% python3 -q
>>> import numpy as np
>>> import numpy.linalg as la
>>> np.set_printoptions(precision=2, suppress=True, linewidth=200, sign=" ")
>>> W0 = np.load("test16.npy")
>>> W0
array([[-2.,  5.,  0.,  0.,  0.,  0.,  0.,  0.,  0.],
       [ 5., -1.,  5.,  0.,  0.,  0.,  0.,  0.,  0.],
       [ 0.,  5., -3.,  5.,  0.,  0.,  0.,  0.,  0.],
       [ 0.,  0.,  5., -1.,  5.,  0.,  0.,  0.,  0.],
       [ 0.,  0.,  0.,  5.,  0.,  5.,  0.,  0.,  0.],
       [ 0.,  0.,  0.,  0.,  5., -1.,  5.,  0.,  0.],
       [ 0.,  0.,  0.,  0.,  0.,  5.,  0.,  5.,  0.],
       [ 0.,  0.,  0.,  0.,  0.,  0.,  5.,  2.,  5.],
       [ 0.,  0.,  0.,  0.,  0.,  0.,  0.,  5., -1.]])
>>> w, evecs = la.eigh(W0)
>>> np.round(evecs @ np.diag(w) @ evecs.T, 2) + 0
array([[-2.,  5.,  0.,  0.,  0.,  0.,  0.,  0.,  0.],
       [ 5., -1.,  5.,  0.,  0.,  0.,  0.,  0.,  0.],
       [ 0.,  5., -3.,  5.,  0.,  0.,  0.,  0.,  0.],
       [ 0.,  0.,  5., -1.,  5.,  0.,  0.,  0.,  0.],
       [ 0.,  0.,  0.,  5.,  0.,  5.,  0.,  0.,  0.],
       [ 0.,  0.,  0.,  0.,  5., -1.,  5.,  0.,  0.],
       [ 0.,  0.,  0.,  0.,  0.,  5.,  0.,  5.,  0.],
       [ 0.,  0.,  0.,  0.,  0.,  0.,  5.,  2.,  5.],
       [ 0.,  0.,  0.,  0.,  0.,  0.,  0.,  5., -1.]])
>>> np.abs(evecs[:, -1]).round(6).argmax()
np.int64(7)
>>> np.unique(w.round(6) + 0, return_counts=True)[1]
array([ 1,  1,  1,  1,  1,  1,  1,  1,  1])
>>> (w > 1e-8).sum(), (w < -1e-8).sum()
(np.int64(4), np.int64(5))
>>> x = np.array([0, 1, 3, 2, 1, 0, 0, 2, 2])
>>> (W0 * x).sum(axis=1)
array([  5.,  14.,   6.,  18.,  10.,   5.,  10.,  14.,   8.])
>>> (W0 @ x).argmax()
np.int64(3)
>>> np.sign((W0 @ x).round(6))
array([ 1.,  1.,  1.,  1.,  1.,  1.,  1.,  1.,  1.])
>>> W0 @ (2 * x)
array([ 10.,  28.,  12.,  36.,  20.,  10.,  20.,  28.,  16.])
>>> W0 @ np.ones(9)
array([  3.,   9.,   7.,   9.,  10.,   9.,  10.,  12.,   4.])
>>> np.all(la.eigvalsh(W0) > 0)
np.False_
>>> mat = np.cumsum(np.array([[0, 5, 0, 0, 2, 0, 2, 4, 0, 3],
...     [5, 4, 3, 2, 0, 4, 1, 5, 5, 4],
...     [4, 3, 2, 4, 2, 3, 3, 1, 1, 5],
...     [1, 5, 1, 1, 1, 5, 5, 1, 1, 1],
...     [0, 3, 1, 5, 2, 4, 3, 3, 0, 1],
...     [5, 1, 5, 1, 2, 0, 5, 2, 2, 5],
...     [1, 5, 2, 2, 1, 5, 1, 5, 5, 4],
...     [5, 3, 1, 0, 3, 4, 2, 5, 3, 1],
...     [1, 0, 1, 3, 2, 1, 5, 5, 2, 0],
...     [4, 5, 2, 0, 4, 1, 2, 2, 4, 4],
...     [4, 5, 4, 2, 2, 0, 5, 2, 1, 4],
...     [5, 3, 3, 0, 1, 4, 1, 3, 5, 0],
...     [5, 1, 1, 5, 0, 1, 1, 2, 4, 0]]), axis=0)
>>> mat
array([[  0,   5,   0,   0,   2,   0,   2,   4,   0,   3],
       [  5,   9,   3,   2,   2,   4,   3,   9,   5,   7],
       [  9,  12,   5,   6,   4,   7,   6,  10,   6,  12],
       [ 10,  17,   6,   7,   5,  12,  11,  11,   7,  13],
       [ 10,  20,   7,  12,   7,  16,  14,  14,   7,  14],
       [ 15,  21,  12,  13,   9,  16,  19,  16,   9,  19],
       [ 16,  26,  14,  15,  10,  21,  20,  21,  14,  23],
       [ 21,  29,  15,  15,  13,  25,  22,  26,  17,  24],
       [ 22,  29,  16,  18,  15,  26,  27,  31,  19,  24],
       [ 26,  34,  18,  18,  19,  27,  29,  33,  23,  28],
       [ 30,  39,  22,  20,  21,  27,  34,  35,  24,  32],
       [ 35,  42,  25,  20,  22,  31,  35,  38,  29,  32],
       [ 40,  43,  26,  25,  22,  32,  36,  40,  33,  32]])
>>> def softmax(z):
...     e = np.exp(z - z.max(axis=-1, keepdims=True))
...     return e / e.sum(axis=-1, keepdims=True)
... 
>>> np.round(softmax(mat[7]), 2) + 0
array([ 0.  ,  0.93,  0.  ,  0.  ,  0.  ,  0.02,  0.  ,  0.05,  0.  ,  0.01])
>>> scores = mat @ mat.T / np.sqrt(10)
>>> softmax(scores).round(6).argmax(axis=1)
array([ 12,  12,  12,  12,  12,  12,  12,  12,  12,  12,  12,  12,  12])
